>>> import numpy as np
>>> np.set_printoptions(precision=2, suppress=True, linewidth=120, legacy="1.25")
>>> K = np.load("layer12.npy")
>>> K
array([[ 3.14,  0.09, -2.25],
       [ 0.09,  0.73, -0.68],
       [-2.25, -0.68,  2.12]])
>>> vec = np.array([3, 0, -1])
>>> h = np.maximum(K @ vec, 0)
>>> K * (h > 1e-9)[:, None]
array([[ 3.14,  0.09, -2.25],
       [ 0.09,  0.73, -0.68],
       [-0.  , -0.  ,  0.  ]])
>>> np.flatnonzero(h > 1e-9)
array([0, 1])
>>> K.T @ h
array([ 36.82,   1.78, -26.95])
>>> P = np.triu(np.array([[4, 3, -4], [1, 5, 5], [2, 5, 4]]), 1) + np.eye(3)
>>> B = P @ K @ np.linalg.inv(P)
>>> np.linalg.matrix_rank(B)
2
>>> np.round(np.poly(B), 2) + 0
array([ 1., -6.,  5.,  0.])
>>> np.round(np.linalg.det(B), 2)
0.0
>>> np.round(np.trace(B), 2), np.trace(K)
(6.0, 6.0)
>>> B = np.array([[5, -1, 5], [2, 0, -5]])
>>> C = np.kron(B, K)
>>> np.linalg.matrix_rank(C)
4
>>> C
array([[ 15.72,   0.46, -11.26,  -3.14,  -0.09,   2.25,  15.72,   0.46, -11.26],
       [  0.46,   3.67,  -3.38,  -0.09,  -0.73,   0.68,   0.46,   3.67,  -3.38],
       [-11.26,  -3.38,  10.61,   2.25,   0.68,  -2.12, -11.26,  -3.38,  10.61],
       [  6.29,   0.19,  -4.5 ,   0.  ,   0.  ,  -0.  , -15.72,  -0.46,  11.26],
       [  0.19,   1.47,  -1.35,   0.  ,   0.  ,  -0.  ,  -0.46,  -3.67,   3.38],
       [ -4.5 ,  -1.35,   4.25,  -0.  ,  -0.  ,   0.  ,  11.26,   3.38, -10.61]])
>>> B = np.array([[3, 0, 5, 5], [4, 3, 1, 5]])
>>> feats = B.T @ B
>>> feats
array([[25, 12, 19, 35],
       [12,  9,  3, 15],
       [19,  3, 26, 30],
       [35, 15, 30, 50]])
>>> left, sigma, vt = np.linalg.svd(feats)
>>> evecs = vt[:(sigma > 1e-8).sum()]
>>> rng = np.random.default_rng(714577)
>>> vec = feats[0] + 4 * feats[3] + rng.integers(2) * np.eye(4)[3]
>>> vec
array([165.,  72., 139., 235.])
>>> np.diag(evecs.T @ evecs)
array([0.32, 0.43, 0.73, 0.52])
>>> round(np.linalg.norm(vec - evecs.T @ evecs @ vec), 2)
0.0
>>> evecs.T @ evecs
array([[ 0.32,  0.27,  0.03,  0.38],
       [ 0.27,  0.43, -0.36,  0.2 ],
       [ 0.03, -0.36,  0.73,  0.25],
       [ 0.38,  0.2 ,  0.25,  0.52]])
>>> np.allclose(evecs.T @ evecs @ vec, vec)
True
